$ python -q
>>> import numpy as np
>>> np.set_printoptions(precision=2, suppress=True, linewidth=160, legacy="1.25")
>>> arr = np.loadtxt("dump.csv", delimiter=",")
>>> arr
array([[-1.  ,  0.5 ,  1.2 ,  0.8 ,  2.8 , -2.2 , -1.7 ,  0.9 , -0.2 ,  1.2 , -0.3 , -0.4 ],
       [-0.2 , -3.2 , -1.5 ,  1.2 , -0.8 , -0.8 , -1.9 , -0.2 ,  1.4 ,  0.1 ,  0.4 ,  1.3 ],
       [-0.5 ,  1.1 , -0.3 ,  0.7 ,  0.5 ,  1.4 , -0.3 , -0.1 ,  0.8 , -1.7 , -1.5 ,  0.8 ],
       [ 0.34,  0.23,  0.47, -1.6 ,  1.52, -0.53,  0.01,  0.22,  0.44,  1.81, -1.05, -1.3 ],
       [ 0.1 ,  0.  ,  0.7 ,  2.3 ,  1.  , -1.3 ,  0.  ,  0.7 ,  0.8 ,  1.1 , -0.4 , -0.2 ],
       [-0.1 , -0.1 , -1.5 ,  1.  , -0.4 ,  1.5 , -0.3 ,  0.4 ,  2.4 ,  0.8 , -1.1 , -1.  ],
       [-0.9 ,  1.4 ,  0.  , -0.1 , -0.8 ,  0.3 ,  1.1 , -0.6 , -0.3 ,  0.9 ,  0.2 , -0.1 ],
       [-0.7 , -0.9 ,  1.3 , -0.9 , -0.3 ,  0.9 , -0.7 , -1.  ,  0.  , -1.3 ,  0.4 ,  0.2 ],
       [ 0.3 ,  0.2 ,  0.4 , -1.6 ,  1.6 , -0.5 ,  0.  ,  0.2 ,  0.4 ,  2.  , -1.1 , -1.1 ],
       [-1.5 ,  0.7 , -0.7 , -0.8 ,  0.4 , -1.5 , -1.  , -0.2 , -0.4 ,  1.3 ,  1.1 , -1.8 ],
       [ 0.6 , -1.8 ,  0.5 , -0.8 ,  0.5 , -1.7 , -0.6 ,  2.3 ,  0.7 , -1.5 ,  0.  ,  0.3 ],
       [ 0.2 ,  2.3 ,  0.6 , -1.1 ,  1.  ,  0.7 , -0.5 ,  0.9 ,  0.6 ,  2.4 ,  0.6 , -0.3 ],
       [-0.4 , -0.4 , -0.7 , -0.1 ,  0.9 , -0.4 ,  0.9 ,  0.8 , -1.  , -1.5 , -1.8 , -1.3 ]])
>>> A2 = np.c_[arr[:, :9] @ np.array([[1, -2, 3, 0, 0, 2, 2, 0, 0],
...     [3, 2, 1, -3, 1, -1, 0, 2, 1],
...     [2, -1, 1, 0, -3, -2, 0, 1, 0],
...     [-3, -1, 1, -2, 0, -3, -3, 0, -1],
...     [2, -3, 3, 3, -2, -1, 2, 2, 1],
...     [2, 3, 2, 3, 1, 1, -2, -2, -1],
...     [-3, 1, 0, -1, -2, -3, 2, 1, 1],
...     [3, 2, 2, -3, -3, 0, 3, 3, -1],
...     [-3, -2, 2, 1, -1, -2, 1, 3, 0]]), np.array([-5, 1, 2, -2, 5, 3, 6, 6, 6, 7, 8, 4, -9])]
>>> A2
array([[ 10.1 , -13.5 ,   4.9 ,  -2.5 , -10.  ,  -6.8 ,   4.7 ,  12.6 ,   2.1 ,  -5.  ],
       [-18.7 , -10.8 ,  -5.7 ,   6.3 ,   5.1 ,   5.1 ,  -7.  ,  -6.2 ,  -6.1 ,   1.  ],
       [  2.1 ,   3.4 ,   5.7 ,   2.4 ,   2.5 ,  -3.4 ,  -5.  ,   1.9 ,  -0.7 ,   2.  ],
       [  8.06,  -5.67,   4.94,   5.25,  -5.87,   1.35,  10.7 ,   7.02,   3.67,  -2.  ],
       [ -6.3 , -10.3 ,   6.7 ,  -6.8 ,  -8.3 , -12.  ,   0.8 ,   9.8 ,  -0.7 ,   5.  ],
       [ -9.3 ,   1.9 ,   6.5 ,   3.1 ,   3.7 ,  -2.1 ,  -4.  ,   2.6 ,  -3.7 ,   3.  ],
       [ -1.6 ,   8.5 ,  -5.  ,  -5.1 ,   3.2 ,  -4.5 ,  -3.6 ,  -1.  ,   2.1 ,   6.  ],
       [  2.2 ,   0.1 ,  -3.7 ,  10.  ,   1.1 ,   2.9 ,  -5.5 ,  -6.6 ,  -0.9 ,   6.  ],
       [  8.1 ,  -5.7 ,   4.9 ,   5.7 ,  -5.7 ,   1.5 ,  10.6 ,   6.8 ,   3.7 ,   6.  ],
       [  3.  ,  -0.4 ,  -8.3 ,  -2.6 ,   3.5 ,   2.  ,   0.2 ,   1.7 ,   2.6 ,   7.  ],
       [  2.8 ,  -8.5 ,   3.8 ,  -2.2 , -12.4 ,   2.6 ,  14.4 ,   9.7 ,  -1.7 ,   8.  ],
       [ 17.4 ,   3.9 ,   9.8 ,  -1.2 ,  -3.1 ,   0.2 ,   6.6 ,   9.8 ,   2.3 ,   4.  ],
       [  1.  ,   1.4 ,  -0.9 ,  -1.4 ,  -3.7 ,  -0.7 ,   5.3 ,   1.4 ,   1.1 ,  -9.  ]])
>>> np.linalg.matrix_rank(np.c_[arr, A2])
13
>>> np.round(np.linalg.norm(A2 - arr @ np.linalg.lstsq(arr, A2)[0], axis=0), 2) + 0
array([0.  , 0.  , 0.  , 0.  , 0.  , 0.  , 0.  , 0.  , 0.  , 4.37])
>>> U, sig, VT = np.linalg.svd(arr, full_matrices=False)
>>> (sig > 1e-8).sum()
12
>>> np.abs(VT[0])
array([0.06, 0.39, 0.19, 0.22, 0.46, 0.25, 0.05, 0.14, 0.03, 0.59, 0.05, 0.34])
>>> np.allclose(U * sig @ VT, arr)
True
>>> np.round(VT @ VT.T, 2) + 0
array([[1., 0., 0., 0., 0., 0., 0., 0., 0., 0., 0., 0.],
       [0., 1., 0., 0., 0., 0., 0., 0., 0., 0., 0., 0.],
       [0., 0., 1., 0., 0., 0., 0., 0., 0., 0., 0., 0.],
       [0., 0., 0., 1., 0., 0., 0., 0., 0., 0., 0., 0.],
       [0., 0., 0., 0., 1., 0., 0., 0., 0., 0., 0., 0.],
       [0., 0., 0., 0., 0., 1., 0., 0., 0., 0., 0., 0.],
       [0., 0., 0., 0., 0., 0., 1., 0., 0., 0., 0., 0.],
       [0., 0., 0., 0., 0., 0., 0., 1., 0., 0., 0., 0.],
       [0., 0., 0., 0., 0., 0., 0., 0., 1., 0., 0., 0.],
       [0., 0., 0., 0., 0., 0., 0., 0., 0., 1., 0., 0.],
       [0., 0., 0., 0., 0., 0., 0., 0., 0., 0., 1., 0.],
       [0., 0., 0., 0., 0., 0., 0., 0., 0., 0., 0., 1.]])
>>> proj = arr @ np.linalg.solve(arr.T @ arr, arr.T)
>>> np.diag(proj)
array([0.98, 0.97, 1.  , 0.56, 0.98, 0.97, 1.  , 1.  , 0.6 , 1.  , 1.  , 0.96, 0.98])
>>> np.allclose(proj @ proj, proj)
True
>>> rng = np.random.default_rng(88637)
>>> F = np.triu(rng.random((14, 14)) < 0.2, 1).astype(int)
>>> F = F + F.T
>>> F
array([[0, 0, 0, 1, 0, 1, 1, 0, 0, 0, 0, 0, 0, 1],
       [0, 0, 0, 1, 0, 1, 1, 1, 0, 0, 0, 0, 0, 0],
       [0, 0, 0, 1, 1, 0, 1, 0, 1, 1, 1, 0, 0, 0],
       [1, 1, 1, 0, 0, 0, 0, 0, 0, 1, 0, 0, 0, 0],
       [0, 0, 1, 0, 0, 1, 0, 0, 0, 0, 1, 0, 0, 1],
       [1, 1, 0, 0, 1, 0, 0, 0, 0, 1, 0, 0, 1, 1],
       [1, 1, 1, 0, 0, 0, 0, 0, 1, 0, 0, 0, 0, 0],
       [0, 1, 0, 0, 0, 0, 0, 0, 0, 1, 0, 1, 0, 0],
       [0, 0, 1, 0, 0, 0, 1, 0, 0, 1, 1, 0, 0, 0],
       [0, 0, 1, 1, 0, 1, 0, 1, 1, 0, 0, 0, 0, 0],
       [0, 0, 1, 0, 1, 0, 0, 0, 1, 0, 0, 0, 1, 0],
       [0, 0, 0, 0, 0, 0, 0, 1, 0, 0, 0, 0, 1, 0],
       [0, 0, 0, 0, 0, 1, 0, 0, 0, 0, 1, 1, 0, 0],
       [1, 0, 0, 0, 1, 1, 0, 0, 0, 0, 0, 0, 0, 0]])
>>> A2 = np.array([[-3, 3, -2],
...     [3, 3, 3],
...     [0, 1, 2],
...     [-1, -1, 0],
...     [1, 2, -3],
...     [0, -2, -1],
...     [1, 0, -1],
...     [-1, 0, 2],
...     [2, -1, 1],
...     [0, 3, 1],
...     [1, 0, 0],
...     [0, 3, 0],
...     [-3, 3, 0],
...     [3, -2, 2]])
>>> np.linalg.matrix_rank(F @ A2)
3
>>> np.vstack([F, A2.T]).shape
(17, 14)
>>> np.einsum("ij->j", F)
array([4, 4, 6, 4, 4, 6, 4, 3, 4, 5, 4, 2, 3, 3])
>>> np.einsum("ij,ij->i", F, F)
array([4, 4, 6, 4, 4, 6, 4, 3, 4, 5, 4, 2, 3, 3])
>>> rk = np.linalg.matrix_rank(F)
>>> rk
13
>>> ns = np.linalg.svd(F)[2][rk:].T
>>> np.round(F @ ns, 2) + 0
array([[0.],
       [0.],
       [0.],
       [0.],
       [0.],
       [0.],
       [0.],
       [0.],
       [0.],
       [0.],
       [0.],
       [0.],
       [0.],
       [0.]])
>>> [int(np.linalg.matrix_rank(F[:, :j + 1])) for j in range(14)]
[1, 2, 3, 4, 5, 6, 7, 8, 9, 10, 11, 12, 13, 13]
>>> [int(np.linalg.matrix_rank(np.delete(F, i, axis=0))) for i in range(14)]
[13, 13, 13, 13, 13, 13, 12, 13, 13, 13, 12, 13, 13, 13]
>>> np.allclose(F @ ns, 0)
True
>>> np.round(ns[:, 0] / ns[np.abs(ns[:, 0]).round(6).argmax(), 0], 2) + 0
array([-0.5,  0.5, -0.5, -0.5, -0.5,  1. ,  0. , -0.5,  0.5,  0.5,  0. , -1. ,  0.5, -0.5])
>>> np.linalg.matrix_rank(F.T @ F), np.linalg.matrix_rank(F @ F.T)
(13, 13)
